% python3 -q
>>> import numpy as np
>>> np.set_printoptions(suppress=True, linewidth=100)
>>> rnd = lambda a: np.round(a, 3) + 0
>>> W0 = np.load("a.npy")
>>> print(W0)
[[ 2.  0.  2. -1. -1. -1.]
 [ 0.  0.  1.  2.  2.  1.]
 [ 1. -1.  2.  2.  0.  1.]
 [ 2.  2.  0.  2.  3.  1.]
 [ 0.  0.  0.  0.  1.  1.]
 [ 0.  0.  0.  0.  1.  1.]]
>>> left, sigma, vt = np.linalg.svd(W0)
>>> V = vt[:(sigma > 1e-8).sum()]
>>> rng = np.random.default_rng(8646)
>>> x = W0[4] + 5 * W0[1] + rng.integers(2) * np.eye(6)[5]
>>> print(x)
[ 0.  0.  5. 10. 11.  6.]
>>> print(rnd(V.T @ V))
[[ 0.875  0.25   0.125  0.    -0.125  0.125]
 [ 0.25   0.5   -0.25   0.     0.25  -0.25 ]
 [ 0.125 -0.25   0.875  0.     0.125 -0.125]
 [ 0.     0.     0.     1.     0.     0.   ]
 [-0.125  0.25   0.125  0.     0.875  0.125]
 [ 0.125 -0.25  -0.125  0.     0.125  0.875]]
>>> print(rnd(np.diag(V.T @ V)))
[0.875 0.5   0.875 1.    0.875 0.875]
>>> print(rnd(np.linalg.norm(x - V.T @ V @ x)))
0.0
>>> print(W0.shape)
(6, 6)
>>> print(rnd(W0.mean(axis=0)))
[0.833 0.167 0.833 0.833 1.    0.667]
>>> print(W0 - W0[0])
[[ 0.  0.  0.  0.  0.  0.]
 [-2.  0. -1.  3.  3.  2.]
 [-1. -1.  0.  3.  1.  2.]
 [ 0.  2. -2.  3.  4.  2.]
 [-2.  0. -2.  1.  2.  2.]
 [-2.  0. -2.  1.  2.  2.]]
>>> print(np.diff(W0, axis=0))
[[-2.  0. -1.  3.  3.  2.]
 [ 1. -1.  1.  0. -2.  0.]
 [ 1.  3. -2.  0.  3.  0.]
 [-2. -2.  0. -2. -2.  0.]
 [ 0.  0.  0.  0.  0.  0.]]
>>> print(rnd(np.linalg.svd(W0, compute_uv=False)))
[5.8   3.75  2.816 1.317 0.794 0.   ]
>>> left, sigma, vt = np.linalg.svd(W0)
>>> print(rnd(sigma))
[5.8   3.75  2.816 1.317 0.794 0.   ]
>>> print(np.argmax(sigma[:-1] / (sigma[1:] + 1e-6)) + 1)
5
>>> M2 = left[:, :5] @ np.diag(sigma[:5]) @ vt[:5]
>>> print(rnd(np.abs(W0 - M2).max()))
0.0
>>> print(np.linalg.matrix_rank(W0, rtol=0.05))
5
>>> gram = W0.T @ W0
>>> print(np.linalg.matrix_rank(gram))
5
>>> print((W0 @ W0.T).shape)
(6, 6)
>>> print(np.allclose(gram, gram.T))
True
>>> print(rnd(np.linalg.svd(W0, compute_uv=False) ** 2))
[33.646 14.059  7.932  1.734  0.63   0.   ]
>>> print(np.linalg.cond(W0) > 100)
True
>>> print(rnd(np.linalg.norm(W0, 2) / np.linalg.norm(W0)))
0.762
>>> print(np.argsort(-np.linalg.norm(W0, axis=0).round(6), kind="stable")[:3])
[4 3 0]
>>> A = np.array([[2, 2, 0, 2, 2, 0, 1],
...     [2, 2, 1, 0, 1, 2, 2],
...     [1, 0, 2, 0, 1, 2, 0],
...     [1, 0, 0, 2, 1, 2, 1],
...     [0, 1, 0, 1, 2, 2, 1],
...     [2, 2, 0, 0, 2, 1, 0],
...     [12, 12, 5, 2, 7, 10, 11]])
>>> print(A)
[[ 2  2  0  2  2  0  1]
 [ 2  2  1  0  1  2  2]
 [ 1  0  2  0  1  2  0]
 [ 1  0  0  2  1  2  1]
 [ 0  1  0  1  2  2  1]
 [ 2  2  0  0  2  1  0]
 [12 12  5  2  7 10 11]]
>>> M2 = A / np.sqrt((A ** 2).mean(axis=1, keepdims=True))
>>> print(rnd(np.linalg.norm(M2, axis=1)))
[2.646 2.646 2.646 2.646 2.646 2.646 2.646]
>>> theta = np.radians(60)
>>> Rm = np.eye(7)
>>> Rm[5, 5] = Rm[1, 1] = np.cos(theta)
>>> Rm[5, 1], Rm[1, 5] = -np.sin(theta), np.sin(theta)
>>> print(rnd(Rm))
[[ 1.     0.     0.     0.     0.     0.     0.   ]
 [ 0.     0.5    0.     0.     0.     0.866  0.   ]
 [ 0.     0.     1.     0.     0.     0.     0.   ]
 [ 0.     0.     0.     1.     0.     0.     0.   ]
 [ 0.     0.     0.     0.     1.     0.     0.   ]
 [ 0.    -0.866  0.     0.     0.     0.5    0.   ]
 [ 0.     0.     0.     0.     0.     0.     1.   ]]
>>> M2 = A @ Rm.T
>>> print(np.allclose(np.linalg.norm(A, axis=1), np.linalg.norm(M2, axis=1)))
True
>>> print(np.allclose(A @ A.T, M2 @ M2.T))
True
>>> u, r1 = Rm[1], Rm[5]
>>> print(u @ r1)
0.0
>>> p = (u @ r1) / (u @ u) * u
>>> print(rnd(np.outer(u, r1)))
[[ 0.     0.     0.     0.     0.     0.     0.   ]
 [ 0.    -0.433  0.     0.     0.     0.25   0.   ]
 [ 0.     0.     0.     0.     0.     0.     0.   ]
 [ 0.     0.     0.     0.     0.     0.     0.   ]
 [ 0.     0.     0.     0.     0.     0.     0.   ]
 [ 0.    -0.75   0.     0.     0.     0.433  0.   ]
 [ 0.     0.     0.     0.     0.     0.     0.   ]]
>>> print(np.linalg.matrix_rank(np.outer(u, r1)))
1
>>> print(np.linalg.lstsq(A[:-1].T, A[-1])[2])
6
>>> print(rnd(A @ np.linalg.pinv(A) @ A))
[[ 2.  2.  0.  2.  2.  0.  1.]
 [ 2.  2.  1.  0.  1.  2.  2.]
 [ 1.  0.  2.  0.  1.  2.  0.]
 [ 1.  0.  0.  2.  1.  2.  1.]
 [ 0.  1.  0.  1.  2.  2.  1.]
 [ 2.  2.  0.  0.  2.  1.  0.]
 [12. 12.  5.  2.  7. 10. 11.]]
>>> print(np.abs(np.diag(np.linalg.qr(A)[1])) > 1e-9)
[ True  True  True  True  True  True False]
>>> print(rnd(np.trace(np.linalg.pinv(A) @ A)))
6.0
>>> print(np.linalg.matrix_rank(A, rtol=0.1))
3
>>> print(np.linalg.cond(A) > 100)
True
>>> print([round(float(x), 3) for x in np.linalg.svd(A, compute_uv=False)[:3]])
[25.28, 3.271, 3.04]
>>> arr = np.load("m.npy")
>>> print(rnd(arr))
[[ 0.    -0.232 -0.193  0.002  0.732  0.275  0.546]
 [-0.657 -0.218  0.287  0.121 -0.402  0.356  0.368]
 [ 0.455 -0.406 -0.143 -0.433 -0.454 -0.119  0.447]
 [ 0.202 -0.272  0.839 -0.281  0.241  0.091 -0.187]
 [ 0.303  0.603  0.047 -0.193 -0.137  0.688  0.111]
 [-0.405 -0.119 -0.316 -0.738  0.092  0.175 -0.372]
 [-0.253  0.531  0.23  -0.37   0.108 -0.52   0.426]]
>>> M2 = arr / np.sqrt((arr ** 2).mean(axis=1, keepdims=True))
>>> print(np.linalg.matrix_rank(arr - arr.mean(axis=1, keepdims=True)))
6
>>> print(np.linalg.matrix_rank(M2) == np.linalg.matrix_rank(arr))
True
>>> print(rnd(np.linalg.norm(M2, axis=1)))
[2.646 2.646 2.646 2.646 2.646 2.646 2.646]
>>> x = np.array([2, 0, 2, 2, 3, 2, 1])
>>> print(rnd(np.sort(np.abs(np.degrees(np.angle(np.linalg.eigvals(arr)))))))
[  0.     54.516  54.516 104.932 104.932 155.694 155.694]
>>> print(rnd(np.linalg.det(arr)))
1.0
>>> print(rnd(arr.T @ (arr @ x)))
[2. 0. 2. 2. 3. 2. 1.]
>>> print([p for p in range(1, 25) if np.allclose(np.linalg.matrix_power(arr, p), np.eye(7))])
[]
>>> print(rnd(np.abs(np.linalg.eigvals(arr))))
[1. 1. 1. 1. 1. 1. 1.]
>>> Q, V = np.linalg.qr(arr[:, :5])[0], np.linalg.qr(arr[:, 5:])[0]
>>> sigma = np.linalg.svd(Q.T @ V, compute_uv=False)
>>> print(rnd(np.degrees(np.arccos(sigma.clip(0, 1)))))
[90. 90.]
>>> print(rnd(np.linalg.norm(Q @ Q.T - V @ V.T, 2)))
1.0
